% python3 -q
>>> import numpy as np
>>> np.set_printoptions(suppress=True, linewidth=160)
>>> Z = np.array([[-5, -1, -4, 1, 4, 0, 5, -2, 0, 1, 4],
...     [1, 3, -5, 2, -3, 4, -2, 5, 1, -1, 2],
...     [5, -5, -2, 2, -3, -2, -4, 1, 2, 5, -2]])
>>> rng = np.random.default_rng(22)
>>> m1 = rng.normal(size=(43, 3)) @ Z + np.array([-4, 0, 0, 6, -2, 8, -7, 7, 2, -1, 6])
>>> m1.round(2)
array([[ -4.73,   4.3 ,  14.22,  -0.41,  -0.07,   5.79,  -6.37,   2.47,  -1.81,  -7.7 ,   0.61],
       [ -7.45,  12.97,  -1.54,   5.07,  -4.03,  16.99,  -6.6 ,  13.88,   0.24, -11.08,   9.61],
       [ -9.23,   4.62,  -9.38,   8.76,  -0.95,  13.76,  -3.38,  11.07,   2.55,  -3.1 ,  13.01],
       [  6.05,  -3.96,  -1.99,   8.67,  -9.86,   7.46, -16.31,  11.98,   4.9 ,   3.9 ,   1.71],
       [ -5.92,  -7.45, -16.27,  13.13,  -0.83,   8.38,  -4.38,   8.74,   6.08,   8.23,  13.22],
       [-11.22,   6.43,   9.61,   0.36,   3.98,   7.94,  -0.62,   1.81,  -2.31,  -9.17,   5.89],
       [  2.37,  -0.9 ,   6.05,   4.51,  -6.1 ,   6.16, -12.81,   7.68,   2.02,  -0.83,   0.27],
       [  2.87,   4.28,   1.38,   6.11,  -9.39,  11.47, -14.79,  13.6 ,   2.61,  -3.64,   2.59],
       [  8.55, -11.76,   2.35,   7.87,  -8.34,   0.9 , -16.76,   6.48,   5.28,   9.23,  -2.14],
       [-10.51,   1.91,   5.72,   2.47,   4.23,   6.32,  -0.54,   1.22,  -0.81,  -4.7 ,   6.79],
       [ -7.82,  -9.52,  -6.84,   9.06,   3.52,   3.31,  -1.41,   1.62,   3.8 ,   7.36,   9.82],
       [ -6.69, -15.15,   3.23,   5.48,   6.61,  -4.  ,  -0.64,  -6.12,   2.38,   9.5 ,   4.34],
       [ -6.76,  -0.32,   7.34,   2.54,   2.05,   4.75,  -3.7 ,   1.45,  -0.17,  -2.84,   4.09],
       [ -4.3 ,  -1.57,  -4.96,   8.16,  -2.15,   8.64,  -6.65,   8.17,   3.23,   1.31,   8.14],
       [  8.41,  -2.95,  -6.5 ,  10.84, -13.24,  10.11, -19.19,  16.35,   6.28,   4.51,   2.65],
       [ -2.7 ,  -8.3 , -16.13,  13.62,  -3.35,   8.21,  -7.41,  10.23,   6.79,   9.31,  11.55],
       [ -9.36,  -4.39, -13.66,  11.26,   1.62,   9.05,  -1.46,   7.21,   4.47,   4.8 ,  14.02],
       [ -2.04,  -3.24,  -6.81,   9.41,  -3.92,   8.48,  -8.64,   9.46,   4.28,   3.35,   7.71],
       [  6.66,  -1.7 ,   7.48,   4.62,  -9.33,   5.73, -16.85,   9.29,   2.65,   0.05,  -2.46],
       [ 13.02, -10.14,  12.47,   4.18, -10.86,  -0.94, -20.99,   5.59,   3.73,   6.26,  -8.48],
       [  2.71,  -2.21,   5.81,   4.76,  -5.97,   5.39, -12.87,   7.17,   2.29,   0.28,   0.08],
       [ -5.06,   0.47,   7.24,   2.77,   0.23,   5.59,  -5.59,   3.13,   0.11,  -3.2 ,   3.41],
       [ -1.53,  -2.22,   4.25,   4.78,  -2.52,   5.32,  -8.71,   5.14,   1.78,   0.06,   2.76],
       [ -3.57,  -8.66, -11.47,  11.57,  -1.5 ,   6.18,  -6.16,   7.19,   5.61,   8.38,   9.9 ],
       [ -3.93,  -1.16,  -8.31,   9.59,  -3.31,  10.17,  -7.32,  10.29,   4.01,   1.84,   9.46],
       [ -0.57,   0.05,  -1.52,   7.15,  -5.37,   9.08, -10.55,  10.01,   3.03,  -0.21,   5.04],
       [  5.2 ,   0.47,  -0.45,   7.54, -10.43,   9.84, -16.37,  13.54,   3.9 ,   0.03,   1.89],
       [-19.57,  11.12,   6.59,  -0.02,   9.05,  11.03,   6.49,   0.84,  -3.83, -13.24,  11.62],
       [-22.29,   9.21,  -1.16,   2.97,  10.61,  12.07,   9.19,   1.54,  -2.43, -10.35,  16.08],
       [ -4.51,  -6.18,  -0.48,   6.62,   0.64,   3.83,  -5.1 ,   2.89,   2.67,   3.78,   5.83],
       [ -1.19,   2.34,  -5.73,   8.63,  -6.51,  12.07, -10.71,  13.11,   3.6 ,  -1.07,   7.39],
       [  0.91,  -5.98,  -4.33,   9.04,  -5.02,   6.14, -10.82,   8.42,   4.61,   5.28,   4.96],
       [  7.1 ,   1.38,  -2.08,   8.44, -12.78,  11.33, -18.59,  16.17,   4.55,  -0.03,   1.79],
       [ -3.46,   2.78,   3.12,   4.55,  -2.87,   8.88,  -7.98,   7.65,   1.1 ,  -3.78,   4.67],
       [ -6.75,   6.16,  -3.58,   6.58,  -2.55,  13.12,  -5.87,  10.9 ,   1.58,  -5.28,   9.48],
       [ -3.59,  -1.11,  -8.95,   9.9 ,  -3.76,  10.49,  -7.71,  10.85,   4.22,   1.99,   9.58],
       [ -8.42,  -5.24,  -7.28,   8.8 ,   2.39,   6.33,  -1.81,   4.21,   3.31,   4.1 ,  10.72],
       [-17.06,  -1.7 ,  -9.78,   8.26,   8.25,   8.39,   5.89,   2.05,   1.75,   0.75,  16.25],
       [ -6.53,   4.85,  -1.71,   5.94,  -1.89,  11.58,  -5.68,   9.31,   1.35,  -4.67,   8.43],
       [ -9.78,   0.23,  11.85,   0.15,   5.43,   3.08,  -0.52,  -2.33,  -1.85,  -4.74,   3.61],
       [ -2.28,  -0.24,  10.77,   1.77,  -1.27,   4.25,  -8.01,   2.8 ,  -0.05,  -3.08,   0.48],
       [-14.47,   4.77,   1.79,   3.28,   5.89,   9.11,   2.53,   2.37,  -1.03,  -6.54,  10.65],
       [-12.05,   7.27,   0.99,   3.78,   2.67,  11.48,  -0.52,   5.96,  -0.63,  -7.94,  10.11]])
>>> def softmax(z):
...     e = np.exp(z - z.max(axis=-1, keepdims=True))
...     return e / e.sum(axis=-1, keepdims=True)
... 
>>> np.round(softmax(m1[2] + 5), 2) + 0
array([0.  , 0.  , 0.  , 0.  , 0.  , 0.65, 0.  , 0.04, 0.  , 0.  , 0.31])
>>> np.round(softmax(10 * m1[2]), 2) + 0
array([0., 0., 0., 0., 0., 1., 0., 0., 0., 0., 0.])
>>> scores = m1 @ m1.T / np.sqrt(11)
>>> np.round(softmax(scores)[2] @ m1, 2)
array([-9.23,  4.64, -9.36,  8.75, -0.95, 13.77, -3.39, 11.08,  2.55, -3.12, 13.  ])
>>> X = np.load("x.npy")
>>> X
array([[ 0, -6, -3, -1,  6, -5],
       [ 6,  0,  0, -1,  1,  1],
       [ 3,  0,  0,  0,  0,  0],
       [ 1,  1,  0,  0,  3,  5],
       [-6, -1,  0, -3,  0,  0],
       [ 5, -1,  0, -5,  0,  0]])
>>> O, V = np.linalg.qr(X[:, :4])[0], np.linalg.qr(X[:, 4:])[0]
>>> sigma = np.linalg.svd(O.T @ V, compute_uv=False)
>>> np.round(np.degrees(np.arccos(sigma.clip(0, 1))), 2)
array([ 1.16, 12.86])
>>> (sigma > 0.9).sum()
np.int64(2)
>>> round(float(np.linalg.norm(X, "nuc")), 2)
32.68
>>> np.round(np.linalg.norm(X, axis=1), 2)
array([10.34,  6.24,  3.  ,  6.  ,  6.78,  7.14])
>>> round(np.linalg.norm(X[0] - X[2]), 2)
np.float64(10.77)
>>> np.round(np.linalg.norm(X, axis=0), 2)
array([10.34,  6.24,  3.  ,  6.  ,  6.78,  7.14])
>>> round(np.linalg.norm(X) ** 2 / np.linalg.norm(X, 2) ** 2, 2)
np.float64(2.57)
